$ python3 -q
>>> import numpy as np
>>> from numpy import linalg as LA
>>> np.set_printoptions(precision=2, suppress=True, linewidth=140, legacy="1.25")
>>> arr = np.loadtxt("mat.csv", delimiter=",")
>>> arr
array([[ -0.3,   0.1, -10. ,   0.5,   0.3,   2.4,   0.6,  -0.4,  -0.8],
       [  0.2,  -2. , -12. ,   0.1,   0.8,   0.9,   1.5,   1.2,  -1.1],
       [  0. ,  -1.1, -14. ,   0.2,  -2.9,  -0.3,   1.4,  -0.5,  -1.5],
       [ -0.8,  -0.1, -10. ,   0.9,   0.9,   0.1,  -0.3,   2.3,  -1. ],
       [ -1. ,   0.2,  -2. ,   0.6,   1.3,   0. ,   0.1,   1.5,  -1.1],
       [  1.4,  -1.3,  13. ,  -0.5,   0.3,  -0.5,   0. ,   0. ,  -0.6],
       [ -1. ,  -0.1,  -6. ,   1.1,   1.6,   0.8,  -1.5,   1.2,  -1.6],
       [  0.1,   0.8,  13. ,   0.4,  -0.3,   0.5,   1. ,   1.6,   0.8]])
>>> # column 2 is much longer than the rest
>>> f = np.array([-2, 1, 1])
>>> np.polyval(f, arr[6])
array([ -2.  ,   0.88, -77.  ,  -0.32,  -2.52,   0.52,  -5.  ,  -0.68,  -5.72])
>>> np.convolve(arr[6], f)
array([ 2. , -0.8, 10.9, -8.3, -8.1,  1.1,  5.4, -3.1,  2.9, -0.4, -1.6])
>>> A2 = arr / LA.norm(arr, axis=1, keepdims=True)
>>> gram = A2 @ A2.T
>>> (gram - 2 * np.eye(8)).round(6).argmax(axis=1)
array([1, 3, 1, 1, 6, 7, 3, 5])
>>> gram[5]
array([-0.96, -0.93, -0.94, -0.95, -0.63,  1.  , -0.87,  0.96])
>>> gram
array([[ 1.  ,  0.96,  0.94,  0.93,  0.63, -0.96,  0.88, -0.95],
       [ 0.96,  1.  ,  0.95,  0.96,  0.69, -0.93,  0.87, -0.94],
       [ 0.94,  0.95,  1.  ,  0.91,  0.53, -0.94,  0.79, -0.95],
       [ 0.93,  0.96,  0.91,  1.  ,  0.8 , -0.95,  0.95, -0.93],
       [ 0.63,  0.69,  0.53,  0.8 ,  1.  , -0.63,  0.85, -0.57],
       [-0.96, -0.93, -0.94, -0.95, -0.63,  1.  , -0.87,  0.96],
       [ 0.88,  0.87,  0.79,  0.95,  0.85, -0.87,  1.  , -0.86],
       [-0.95, -0.94, -0.95, -0.93, -0.57,  0.96, -0.86,  1.  ]])
>>> np.argwhere(np.triu(np.abs(gram) > 0.95, 1))
array([[0, 1],
       [0, 5],
       [1, 3],
       [2, 7],
       [3, 5],
       [5, 7]])
>>> x = np.array([3, 1, 0, 0, 2, 3, 3, 2, 4])
>>> (arr * x).sum(axis=1)
array([  4.8,   5.4, -10.6,  -0.7,  -1.3,  -0.4,  -6. ,  11.4])
>>> np.einsum("ij,j->i", arr, x)
array([  4.8,   5.4, -10.6,  -0.7,  -1.3,  -0.4,  -6. ,  11.4])
>>> LA.norm(arr @ x) <= LA.norm(arr, 2) * LA.norm(x) + 1e-9
True
>>> arr @ (2 * x)
array([  9.6,  10.8, -21.2,  -1.4,  -2.6,  -0.8, -12. ,  22.8])
>>> (arr @ x).argmax()
7
>>> np.sign((arr @ x).round(6))
array([ 1.,  1., -1., -1., -1., -1., -1.,  1.])
>>> arr * x
array([[-0.9,  0.1, -0. ,  0. ,  0.6,  7.2,  1.8, -0.8, -3.2],
       [ 0.6, -2. , -0. ,  0. ,  1.6,  2.7,  4.5,  2.4, -4.4],
       [ 0. , -1.1, -0. ,  0. , -5.8, -0.9,  4.2, -1. , -6. ],
       [-2.4, -0.1, -0. ,  0. ,  1.8,  0.3, -0.9,  4.6, -4. ],
       [-3. ,  0.2, -0. ,  0. ,  2.6,  0. ,  0.3,  3. , -4.4],
       [ 4.2, -1.3,  0. , -0. ,  0.6, -1.5,  0. ,  0. , -2.4],
       [-3. , -0.1, -0. ,  0. ,  3.2,  2.4, -4.5,  2.4, -6.4],
       [ 0.3,  0.8,  0. ,  0. , -0.6,  1.5,  3. ,  3.2,  3.2]])
>>> O, _ = LA.qr(np.array([[-0.1, 0.5, -1.1, -0.6, 0.7, -0.8, 0.6, 2.0, 0.6, 0.4],
...     [0.3, 0.5, -1.6, 1.1, 0.2, 0.1, 0.1, -1.3, 2.0, -1.1],
...     [-0.7, 0.5, -0.4, 2.5, 0.3, -0.1, -0.3, 1.2, -0.8, 1.3],
...     [1.3, -0.2, -1.5, 0.6, 1.6, 1.6, 1.7, 1.0, 0.5, 0.0],
...     [0.4, -0.7, -0.4, 0.0, -2.0, -0.5, 0.9, -2.0, 0.2, -1.4],
...     [0.3, -1.4, -0.2, 0.1, 0.7, -0.8, 0.2, -1.4, -0.9, 0.8],
...     [0.6, -0.2, -0.7, 0.3, 0.2, 0.3, 0.2, 1.1, -0.4, -0.2],
...     [-0.8, 1.6, -0.4, -0.7, -1.0, -0.5, 0.4, 0.9, 1.6, 0.3],
...     [-1.0, -0.2, -0.4, 0.5, -0.1, -0.8, 2.1, -1.6, -1.9, -0.8],
...     [1.0, -0.4, 0.3, 1.0, -2.0, -0.3, -1.5, -1.1, -0.2, -0.3]]))
>>> m1 = 4 * O
>>> m1
array([[-0.17, -0.84, -1.53, -1.36,  0.08, -2.41,  0.93, -1.12,  0.23,  1.75],
       [ 0.51, -1.22, -2.01,  0.7 , -0.49, -0.27, -2.29,  1.95, -0.45,  0.43],
       [-1.19, -0.27, -0.9 ,  3.17,  0.44, -0.33,  0.11, -1.45,  1.09, -0.17],
       [ 2.21, -0.86, -1.49,  0.04,  1.27,  1.49,  1.82,  0.27,  0.89, -0.39],
       [ 0.68,  0.93, -0.83, -0.39, -2.83,  1.26, -0.5 , -1.25,  1.43,  0.62],
       [ 0.51,  2.32, -1.11, -0.37,  0.36, -1.72, -0.29,  0.51,  0.99, -2.14],
       [ 1.02, -0.2 , -0.78,  0.01, -0.1 ,  0.07, -0.6 , -2.24, -2.67, -1.33],
       [-1.36, -2.22, -0.17, -0.85, -1.34, -0.11,  0.66,  0.19,  0.62, -2.4 ],
       [-1.7 ,  1.32, -1.68,  0.2 , -0.7 ,  0.86,  1.8 ,  1.08, -1.66,  0.3 ],
       [ 1.7 , -0.2 ,  1.07,  1.59, -1.87, -1.58,  1.48,  0.86, -0.67,  0.01]])
>>> O, R = LA.qr(m1)
>>> np.round(O.T @ O, 2) + 0
array([[1., 0., 0., 0., 0., 0., 0., 0., 0., 0.],
       [0., 1., 0., 0., 0., 0., 0., 0., 0., 0.],
       [0., 0., 1., 0., 0., 0., 0., 0., 0., 0.],
       [0., 0., 0., 1., 0., 0., 0., 0., 0., 0.],
       [0., 0., 0., 0., 1., 0., 0., 0., 0., 0.],
       [0., 0., 0., 0., 0., 1., 0., 0., 0., 0.],
       [0., 0., 0., 0., 0., 0., 1., 0., 0., 0.],
       [0., 0., 0., 0., 0., 0., 0., 1., 0., 0.],
       [0., 0., 0., 0., 0., 0., 0., 0., 1., 0.],
       [0., 0., 0., 0., 0., 0., 0., 0., 0., 1.]])
>>> round(np.trace(O @ O.T), 2)
10.0
>>> np.abs(np.diag(R))
array([4., 4., 4., 4., 4., 4., 4., 4., 4., 4.])
>>> O.shape, R.shape
((10, 10), (10, 10))
>>> O @ R
array([[-0.17, -0.84, -1.53, -1.36,  0.08, -2.41,  0.93, -1.12,  0.23,  1.75],
       [ 0.51, -1.22, -2.01,  0.7 , -0.49, -0.27, -2.29,  1.95, -0.45,  0.43],
       [-1.19, -0.27, -0.9 ,  3.17,  0.44, -0.33,  0.11, -1.45,  1.09, -0.17],
       [ 2.21, -0.86, -1.49,  0.04,  1.27,  1.49,  1.82,  0.27,  0.89, -0.39],
       [ 0.68,  0.93, -0.83, -0.39, -2.83,  1.26, -0.5 , -1.25,  1.43,  0.62],
       [ 0.51,  2.32, -1.11, -0.37,  0.36, -1.72, -0.29,  0.51,  0.99, -2.14],
       [ 1.02, -0.2 , -0.78,  0.01, -0.1 ,  0.07, -0.6 , -2.24, -2.67, -1.33],
       [-1.36, -2.22, -0.17, -0.85, -1.34, -0.11,  0.66,  0.19,  0.62, -2.4 ],
       [-1.7 ,  1.32, -1.68,  0.2 , -0.7 ,  0.86,  1.8 ,  1.08, -1.66,  0.3 ],
       [ 1.7 , -0.2 ,  1.07,  1.59, -1.87, -1.58,  1.48,  0.86, -0.67,  0.01]])
